$ python -q
>>> import numpy as np
>>> import numpy.linalg as la
>>> np.set_printoptions(precision=3, suppress=True, linewidth=140, floatmode="fixed")
>>> rd = lambda a: np.round(a, 3) + 0
>>> J = np.loadtxt("w.csv", delimiter=",")
>>> rd(J)
array([[  6.655,  14.896, -11.569],
       [ -2.646, -14.664,  13.341],
       [ 14.936,  12.366,  -4.899],
       [ -7.581, -14.844,  11.054],
       [ 13.359,  13.321,  -6.641],
       [ 18.771,   3.347,   6.038],
       [ -5.021,  12.376, -14.887],
       [ 18.016,   0.329,   8.679],
       [-18.574,  -7.079,  -2.208],
       [-18.397,  -1.499,  -7.700],
       [  2.785,  14.683, -13.291],
       [-17.260, -10.010,   1.380],
       [  8.228,  14.782, -10.668],
       [ 18.711,   2.923,   6.432],
       [ -6.915, -14.886,  11.428],
       [ -9.979, -14.494,   9.505],
       [ 13.662,  -6.332,  13.163],
       [-18.196,  -0.840,  -8.258],
       [ 18.819,   5.592,   3.818],
       [ 18.555,   7.157,   2.121],
       [-17.941,  -0.134,  -8.837],
       [-13.935,   6.044, -13.011],
       [-17.001, -10.367,   1.867],
       [-17.088,   1.708, -10.252],
       [-18.038,  -8.631,  -0.388],
       [-18.616,  -2.403,  -6.905],
       [ 12.513,  -7.452,  13.708]])
>>> rk = la.matrix_rank(J)
>>> rk
np.int64(2)
>>> ns = la.svd(J)[2][rk:].T
>>> [int(la.matrix_rank(J[:i])) for i in range(1, len(J) + 1)]
[1, 2, 2, 2, 2, 2, 2, 2, 2, 2, 2, 2, 2, 2, 2, 2, 2, 2, 2, 2, 2, 2, 2, 2, 2, 2, 2]
>>> rd(ns[:, 0] / ns[np.abs(ns[:, 0]).round(6).argmax(), 0])
array([-0.500,  1.000,  1.000])
>>> rd(ns @ ns.T)
array([[ 0.111, -0.222, -0.222],
       [-0.222,  0.444,  0.444],
       [-0.222,  0.444,  0.444]])
>>> [int(la.matrix_rank(np.delete(J, i, axis=0))) for i in range(27)]
[2, 2, 2, 2, 2, 2, 2, 2, 2, 2, 2, 2, 2, 2, 2, 2, 2, 2, 2, 2, 2, 2, 2, 2, 2, 2, 2]
>>> np.allclose(J @ ns, 0)
True
>>> vec = np.array([1, 2, 2])
>>> (J @ vec).argmax()
np.int64(18)
>>> [round(float(x), 3) for x in la.svd(J, compute_uv=False)[:3]]
[81.946, 63.913, 0.0]
>>> la.matrix_rank(J, rtol=0.1)
np.int64(2)
>>> rd(la.norm(J, 2) / la.norm(J))
np.float64(0.789)
>>> cov = np.cov(J, rowvar=False)
>>> rd(np.median(J, axis=0))
array([-5.021, -0.134, -0.388])
>>> rd(la.eigvalsh(cov)[::-1])
array([255.686, 156.729,   0.000])
>>> cov.shape
(3, 3)
>>> np.argsort(-J.std(axis=0).round(6), kind="stable")
array([0, 1, 2])
>>> W0 = np.load("a.npy")
>>> W0
array([[-3,  0,  0,  0,  0],
       [ 3, -1,  0,  0,  0],
       [ 3,  3,  1,  0,  0],
       [ 0,  0,  2,  1,  0],
       [ 1,  0, -3,  2, -2]])
>>> rng = np.random.default_rng(658467)
>>> z = rng.permutation(5)
>>> z
array([4, 0, 3, 2, 1])
>>> B = W0[z][:, z]
>>> np.diag(B)
array([-2, -3,  1,  1, -1])
>>> dist = la.norm(J[:, None] - J[None], axis=-1)
>>> la.matrix_rank(dist ** 2)
np.int64(3)
>>> dist.shape
(27, 27)
>>> np.flatnonzero(dist[6] < dist.mean() / 2)
array([ 0,  6, 10, 21])
>>> np.unravel_index(dist.round(6).argmax(), dist.shape)
(np.int64(8), np.int64(19))
>>> (dist + 1e9 * np.eye(27)).round(6).argmin(axis=1)
array([12, 14,  4, 14,  2, 13, 10, 13, 24, 17,  0, 22,  0,  5,  3,  3, 26,  9, 19, 18, 17, 23, 11, 20, 11,  9, 16])
>>> dist.mean(axis=1).argmax()
np.int64(26)
>>> feats = np.load("arr.npy")
>>> feats
array([[ 2, -2,  1,  0],
       [ 1,  1,  2,  1],
       [ 6,  2,  9,  4]])
>>> vec = np.array([0, 1, 0, 0])
>>> h = np.maximum(feats @ vec, 0)
>>> np.maximum(feats @ vec, 0) - np.maximum(-feats @ vec, 0)
array([-2,  1,  2])
>>> feats.T @ h
array([13,  5, 20,  9])
>>> rd(np.tanh(feats @ vec))
array([-0.964,  0.762,  0.964])
>>> B = feats + rng.integers(-2, 3, (3, 2)) @ rng.integers(-2, 3, (2, 4))
>>> B
array([[ 2, -1,  1,  1],
       [ 5,  2, -2,  6],
       [10,  4,  5, 10]])
>>> rd(la.svd(B - feats, compute_uv=False))
array([11.409,  1.358,  0.000])
>>> np.abs(B - feats).sum(axis=1)
array([ 2, 14, 16])
